$ python -q
>>> import numpy as np
>>> from numpy import linalg as LA
>>> np.set_printoptions(precision=3, suppress=True, linewidth=100, legacy="1.25")
>>> data = np.array([[0, 6, -3, 0, -6, 3],
...     [3, -3, 3, -3, 3, -3],
...     [0, 6, -6, 0, -6, 6],
...     [0, -6, 3, 0, -4, 2],
...     [-3, 3, -3, -2, 2, -2],
...     [0, -6, 6, 0, -4, 4]])
>>> print(data)
[[ 0  6 -3  0 -6  3]
 [ 3 -3  3 -3  3 -3]
 [ 0  6 -6  0 -6  6]
 [ 0 -6  3  0 -4  2]
 [-3  3 -3 -2  2 -2]
 [ 0 -6  6  0 -4  4]]
>>> r0 = np.array([2, -5])
>>> np.convolve(data[4], r0)
array([ -6,  21, -21,  11,  14, -14,  10])
>>> np.array([np.convolve(row, r0, "same") for row in data])
array([[  0,  12, -36,  15, -12,  36],
       [  6, -21,  21, -21,  21, -21],
       [  0,  12, -42,  30, -12,  42],
       [  0, -12,  36, -15,  -8,  24],
       [ -6,  21, -21,  11,  14, -14],
       [  0, -12,  42, -30,  -8,  28]])
>>> np.cross(data[4, :3], data[2, :3])
array([  0, -18, -18])
>>> np.polyval(r0, data[4])
array([-11,   1, -11,  -9,  -1,  -9])
>>> x0 = np.array([2, 0, -2, 3, -1, 3])
>>> LA.norm(data @ x0) <= LA.norm(data, 2) * LA.norm(x0) + 1e-9
True
>>> (data * x0).sum(axis=1)
array([ 21, -21,  36,   4, -14,   4])
>>> data @ np.ones(6)
array([ 0.,  0.,  0., -5., -5.,  0.])
>>> print(np.sign((data @ x0).round(6)))
[ 1 -1  1  1 -1  1]
>>> np.einsum("ij,j->i", data, x0)
array([ 21, -21,  36,   4, -14,   4])
>>> print(data * x0)
[[  0   0   6   0   6   9]
 [  6   0  -6  -9  -3  -9]
 [  0   0  12   0   6  18]
 [  0   0  -6   0   4   6]
 [ -6   0   6  -6  -2  -6]
 [  0   0 -12   0   4  12]]
>>> x0 = np.array([2, 9, 0, 9, 2, 2])
>>> target = data @ x0
>>> print(target)
[ 48 -48  54 -58   3 -54]
>>> LA.solve(data.T, data[1])
array([ 0.,  1., -0., -0., -0.,  0.])
>>> LA.solve(data, target + data[:, 0])
array([ 3.,  9., -0.,  9.,  2.,  2.])
>>> r0, v = data[1], data[2]
>>> print(r0 @ r0)
54
>>> pr = (r0 @ v) / (r0 @ r0) * r0
>>> round(float(LA.norm(r0 + v) ** 2 + LA.norm(r0 - v) ** 2), 3)
396.0
>>> (v - pr) @ r0
0.0
>>> X = np.load("dump.npy")
>>> print(X)
[[2 2 2 2]
 [2 4 4 4]
 [2 4 6 6]
 [2 4 6 8]]
>>> P = np.triu(np.array([[2, 2, 2, 1], [2, 2, 1, 2], [2, 1, 1, 0], [1, 0, 1, 1]]), 1) + np.eye(4)
>>> A2 = P @ X @ LA.inv(P)
>>> print(P @ X - X @ P)
[[ 10.  16.  20.  22.]
 [  6.   8.  10.  12.]
 [  0.  -4.  -8. -10.]
 [  0.  -4.  -8. -10.]]
>>> np.round(LA.det(A2), 3)
16.0
>>> print(np.trace(A2), np.trace(X))
20.0 20
>>> A2 = X[0, 0] * X[1:] - np.outer(X[1:, 0], X[0])
>>> A2
array([[ 0,  4,  4,  4],
       [ 0,  4,  8,  8],
       [ 0,  4,  8, 12]])
>>> print(X[:, 0] / X[0, 0])
[1. 1. 1. 1.]
>>> np.flatnonzero(~A2.round(6).any(axis=1))
array([], dtype=int64)
>>> M = np.load("x.npy")
>>> M
array([[ 0.4, -1.2,  0.6],
       [-0.2,  0.5,  0.1],
       [-0.3,  0.2, -1.8]])
>>> W1 = np.array([[0, -3, -1, 2, 3, 2],
...     [2, -1, -2, -1, 1, -1],
...     [-1, -3, -2, -1, -3, 1]])
>>> c = np.array([4, 3, 4, 2, 4, 4])
>>> act = np.maximum(M @ W1 + c, 0)
>>> (act > 0).mean(axis=0)
array([1., 1., 1., 1., 1., 1.])
>>> print(LA.matrix_rank(act))
3
>>> print((act > 0).astype(int))
[[1 1 1 1 1 1]
 [1 1 1 1 1 1]
 [1 1 1 1 1 1]]
>>> Z = np.array([[0, -2], [0, -2], [-2, 2], [1, -1], [0, -1], [1, 0]])
>>> (act @ Z).round(6).argmax(axis=1)
array([0, 0, 0])
>>> LA.matrix_rank(M, rtol=0.1)
2
>>> LA.cond(M) > 100
False
>>> np.round(LA.norm(M, 2) / LA.norm(M), 3)
0.873
>>> np.abs(LA.svd(M)[2][-1])
array([0.952, 0.281, 0.12 ])
>>> round(np.log10(LA.cond(M)))
1
>>> arr = 3 * np.eye(4) + np.eye(4, k=1)
>>> arr
array([[3., 1., 0., 0.],
       [0., 3., 1., 0.],
       [0., 0., 3., 1.],
       [0., 0., 0., 3.]])
>>> round(LA.det(arr), 3)
81.0
>>> LA.matrix_power(arr, 4)
array([[ 81., 108.,  54.,  12.],
       [  0.,  81., 108.,  54.],
       [  0.,   0.,  81., 108.],
       [  0.,   0.,   0.,  81.]])
>>> np.trace(arr)
12.0
>>> (arr + arr.T) / 2
array([[3. , 0.5, 0. , 0. ],
       [0.5, 3. , 0.5, 0. ],
       [0. , 0.5, 3. , 0.5],
       [0. , 0. , 0.5, 3. ]])
>>> evals, V = LA.eig(arr)
>>> np.prod(evals)
81.0
>>> evals
array([3., 3., 3., 3.])
>>> np.sort(LA.eigvals(arr @ arr))
array([9., 9., 9., 9.])
>>> np.sort(LA.eigvals(arr))
array([3., 3., 3., 3.])
>>> x0 = np.array([4, 3, 2, 0, 2, 2])
>>> a = np.maximum(data @ x0, 0)
>>> a
array([6, 9, 6, 0, 0, 0])
>>> print(data * (a > 1e-9)[:, None])
[[ 0  6 -3  0 -6  3]
 [ 3 -3  3 -3  3 -3]
 [ 0  6 -6  0 -6  6]
 [ 0  0  0  0  0  0]
 [ 0  0  0  0  0  0]
 [ 0  0  0  0  0  0]]
>>> np.maximum(data @ (3 * x0), 0)
array([18, 27, 18,  0,  0,  0])
>>> print(data.T @ a)
[ 27  45 -27 -27 -45  27]
>>> def softmax(z):
...     e = np.exp(z - z.max(axis=-1, keepdims=True))
...     return e / e.sum(axis=-1, keepdims=True)
... 
>>> softmax(arr[1])
array([0.04, 0.81, 0.11, 0.04])
>>> softmax(arr[1] + -2)
array([0.04, 0.81, 0.11, 0.04])
>>> S = arr @ arr.T / np.sqrt(4)
>>> print(softmax(S + np.triu(np.full(S.shape, -np.inf), 1)))
[[1.    0.    0.    0.   ]
 [0.029 0.971 0.    0.   ]
 [0.006 0.029 0.964 0.   ]
 [0.01  0.01  0.046 0.933]]
>>> softmax(S)
array([[0.958, 0.029, 0.006, 0.006],
       [0.028, 0.937, 0.028, 0.006],
       [0.006, 0.028, 0.937, 0.028],
       [0.01 , 0.01 , 0.046, 0.933]])
>>> rng = np.random.default_rng(97128)
>>> F = np.eye(4, dtype=int)[rng.permutation(4)]
>>> F
array([[0, 0, 1, 0],
       [0, 1, 0, 0],
       [1, 0, 0, 0],
       [0, 0, 0, 1]])
>>> evals, V = LA.eigh(F)
>>> np.unique(evals.round(6) + 0, return_counts=True)[1]
array([1, 3])
>>> LA.eigvalsh(F + -2 * np.eye(4))
array([-3., -1., -1., -1.])
>>> np.unravel_index(np.abs(F).argmax(), F.shape)
(0, 2)
>>> np.count_nonzero(F)
4
>>> np.diff(F, axis=0)
array([[ 0,  1, -1,  0],
       [ 1, -1,  0,  0],
       [-1,  0,  0,  1]])
>>> F.mean(axis=0)
array([0.25, 0.25, 0.25, 0.25])
>>> F.shape
(4, 4)
>>> np.abs(F).max()
1
>>> A2 = LA.inv(F)
>>> round(float(LA.det(F) * LA.det(A2)), 3)
1.0
>>> np.round(LA.cond(F), 3)
1.0
>>> (np.abs(A2) > 1e-9).astype(int)
array([[0, 0, 1, 0],
       [0, 1, 0, 0],
       [1, 0, 0, 0],
       [0, 0, 0, 1]])
>>> np.allclose(A2, F.T)
True
>>> print(LA.inv(A2))
[[0. 0. 1. 0.]
 [0. 1. 0. 0.]
 [1. 0. 0. 0.]
 [0. 0. 0. 1.]]
>>> evals, V = LA.eig(F)
>>> F @ V[:, 0] - evals[0] * V[:, 0]
array([0., 0., 0., 0.])
>>> print(np.prod(evals))
-1.0
>>> E = np.load("layer15.npy")
>>> E
array([[ 0,  3,  3],
       [-3,  0, -3],
       [-3,  3,  0]])
>>> ang = np.radians(15)
>>> r_ = np.eye(3)
>>> r_[0, 0] = r_[2, 2] = np.cos(ang)
>>> r_[0, 2], r_[2, 0] = -np.sin(ang), np.sin(ang)
>>> r_
array([[ 0.966,  0.   , -0.259],
       [ 0.   ,  1.   ,  0.   ],
       [ 0.259,  0.   ,  0.966]])
>>> A2 = E @ r_.T
>>> np.abs(A2 - E).max(axis=0)
array([0.879, 0.   , 0.776])
>>> print(np.allclose(E @ E.T, A2 @ A2.T))
True
>>> P = np.triu(np.array([[2, 1, 0], [3, 2, 1], [2, 3, 0]]), 1) + np.eye(3)
>>> A2 = P @ E @ LA.inv(P)
>>> np.round(LA.det(A2), 3)
0.0
>>> np.trace(A2), np.trace(E)
(0.0, 0)
>>> A2
array([[ -3.,   6.,  -6.],
       [ -6.,   9., -12.],
       [ -3.,   6.,  -6.]])
>>> LA.matrix_rank(A2)
2
>>> Uu, sv, vt = LA.svd(E)
>>> sv.round(3) + 0
array([5.196, 5.196, 0.   ])
>>> A2 = Uu[:, :2] @ np.diag(sv[:2]) @ vt[:2]
>>> round(LA.norm(E - A2, 2), 3), np.round(sv[2], 3)
(0.0, 0.0)
>>> LA.matrix_rank(E, rtol=0.05)
2
>>> print(A2.round(3) + 0)
[[ 0.  3.  3.]
 [-3.  0. -3.]
 [-3.  3.  0.]]
>>> round(np.abs(E - A2).max(), 3)
0.0
>>> round(LA.norm(E - A2) / LA.norm(E), 3)
0.0
>>> softmax(E).sum(axis=1)
array([1., 1., 1.])
>>> print(softmax(E[2]))
[0.002 0.95  0.047]
>>> np.round(softmax(10 * E[2]), 3) + 0
array([0., 1., 0.])
>>> softmax(E[2] + -1)
array([0.002, 0.95 , 0.047])
>>> S = E @ E.T / np.sqrt(3)
>>> np.round(softmax(S + np.triu(np.full(S.shape, -np.inf), 1)), 3) + 0
array([[1.   , 0.   , 0.   ],
       [0.   , 1.   , 0.   ],
       [0.005, 0.005, 0.989]])
>>> print(np.round(softmax(S)[2] @ E, 3) + 0)
[-2.984  2.984  0.   ]
>>> J = np.array([[4, 5, 6, 7], [8, 9, 10, 11], [12, 13, 14, 15]])
>>> J
array([[ 4,  5,  6,  7],
       [ 8,  9, 10, 11],
       [12, 13, 14, 15]])
>>> np.argsort(-LA.norm(J, axis=0).round(6), kind="stable")[:3]
array([3, 2, 1])
>>> round(LA.norm(J, 2) / LA.norm(J), 3)
0.999
>>> A2 = np.array([[0, 3], [2, 3]])
>>> Z = np.kron(A2, J)
>>> print(Z.shape)
(6, 8)
>>> Z
array([[ 0,  0,  0,  0, 12, 15, 18, 21],
       [ 0,  0,  0,  0, 24, 27, 30, 33],
       [ 0,  0,  0,  0, 36, 39, 42, 45],
       [ 8, 10, 12, 14, 12, 15, 18, 21],
       [16, 18, 20, 22, 24, 27, 30, 33],
       [24, 26, 28, 30, 36, 39, 42, 45]])
>>> r = LA.matrix_rank(J)
>>> r
2
>>> ns = LA.svd(J)[2][r:].T
>>> np.allclose(J @ ns, 0)
True
>>> [int(LA.matrix_rank(J[:, :j + 1])) for j in range(4)]
[1, 2, 2, 2]
>>> A2 = J / LA.norm(J, axis=1, keepdims=True)
>>> gram = A2 @ A2.T
>>> (np.abs(gram) > 0.9).astype(int)
array([[1, 1, 1],
       [1, 1, 1],
       [1, 1, 1]])
>>> LA.norm(A2, axis=1)
array([1., 1., 1.])
>>> np.argwhere(np.triu(np.abs(gram) > 0.95, 1))
array([[0, 1],
       [0, 2],
       [1, 2]])
>>> (gram - 2 * np.eye(3)).round(6).argmax(axis=1)
array([1, 2, 1])
>>> gram[1]
array([0.997, 1.   , 0.999])
>>> K = np.load("out9.npy")
>>> K
array([[-4,  4, -5,  2],
       [ 2, -4,  4, -5],
       [-5,  2, -4,  4],
       [ 4, -5,  2, -4]])
>>> print(K @ (-1.0) ** np.arange(4))
[-15.  15. -15.  15.]
>>> K @ np.ones(4)
array([-3., -3., -3., -3.])
>>> r0 = np.array([4, 9, 9, 8])
>>> A2 = K + np.outer(r0, np.eye(4)[2])
>>> LA.matrix_rank(LA.inv(A2) - LA.inv(K), tol=1e-8)
1
>>> print(A2)
[[-4.  4. -1.  2.]
 [ 2. -4. 13. -5.]
 [-5.  2.  5.  4.]
 [ 4. -5. 10. -4.]]
